In [1]: import numpy as np

In [2]: np.set_printoptions(precision=2, suppress=True, linewidth=120)

In [3]: K = np.loadtxt("case15.csv", delimiter=",")

In [4]: print(K)
[[ 0.  0. 32.]
 [10. 13.  0.]
 [10. 13.  0.]
 [14. 17.  0.]
 [10. 13.  0.]
 [ 0.  0. 36.]
 [ 0.  0. 20.]
 [ 0.  0. 24.]
 [ 4.  7.  0.]
 [ 0.  0. 24.]
 [ 0.  0.  8.]
 [ 6.  9.  0.]
 [16. 19.  0.]
 [ 0.  0. 36.]
 [10. 13.  0.]
 [12. 15.  0.]
 [ 6.  9.  0.]
 [ 0.  0.  4.]
 [12. 15.  0.]
 [ 0.  0. 12.]
 [ 0.  1.  0.]
 [ 4.  7.  0.]
 [ 6.  9.  0.]
 [ 0.  0. 12.]
 [12. 15.  0.]
 [ 0.  0. 16.]
 [ 0.  3.  0.]
 [14. 17.  0.]]

In [5]: gram = np.cov(K, rowvar=False)

In [6]: np.median(K, axis=0)
Out[6]: array([4., 7., 0.])

In [7]: round(float(np.corrcoef(K[:, 1], K[:, 2])[0, 1]), 2)
Out[7]: -0.69

In [8]: np.corrcoef(K.T)
Out[8]: 
array([[ 1.  ,  0.99, -0.63],
       [ 0.99,  1.  , -0.69],
       [-0.63, -0.69,  1.  ]])

In [9]: cen = (K - K.mean(axis=0)) / K.std(axis=0)

In [10]: print(cen.std(axis=0))
[1. 1. 1.]

In [11]: np.argwhere(np.abs(cen) > 2)
Out[11]: 
array([[ 0,  2],
       [ 5,  2],
       [13,  2]])

In [12]: c = np.linalg.lstsq(np.delete(cen, 0, axis=1), cen[:, 0])[0]

In [13]: round(float(1 - np.var(cen[:, 0] - np.delete(cen, 0, axis=1) @ c)), 2)
Out[13]: 0.99

In [14]: print(c)
[1.06 0.1 ]

In [15]: np.abs(c).argmax()
Out[15]: np.int64(0)

In [16]: vec = np.array([0, 3, 3])

In [17]: y = K @ vec

In [18]: c, lr = np.zeros(3), 1 / np.linalg.norm(K, 2) ** 2

In [19]: for i in range(15):
    ...:     c -= lr * K.T @ (K @ c - y)
    ...:     if i % 5 == 0: print(i, round(np.linalg.norm(K @ c - y), 2))
    ...: 
0 41.41
5 5.82
10 5.77

In [20]: np.round(np.linalg.cond(K), 2)
Out[20]: np.float64(23.91)

In [21]: cen = K - K.mean(axis=0)

In [22]: vecs = np.linalg.svd(cen)[2][:2]

In [23]: out = cen - cen @ vecs.T @ vecs

In [24]: print(round(np.linalg.norm(out) / np.linalg.norm(cen), 2))
0.03

In [25]: np.round(np.cov(cen @ vecs.T, rowvar=False), 2) + 0
Out[25]: 
array([[193.59,   0.  ],
       [  0.  ,  33.69]])

In [26]: np.diag(vecs.T @ vecs)
Out[26]: array([0.43, 0.57, 1.  ])

In [27]: (cen @ vecs.T).std(axis=0)
Out[27]: array([13.66,  5.7 ])
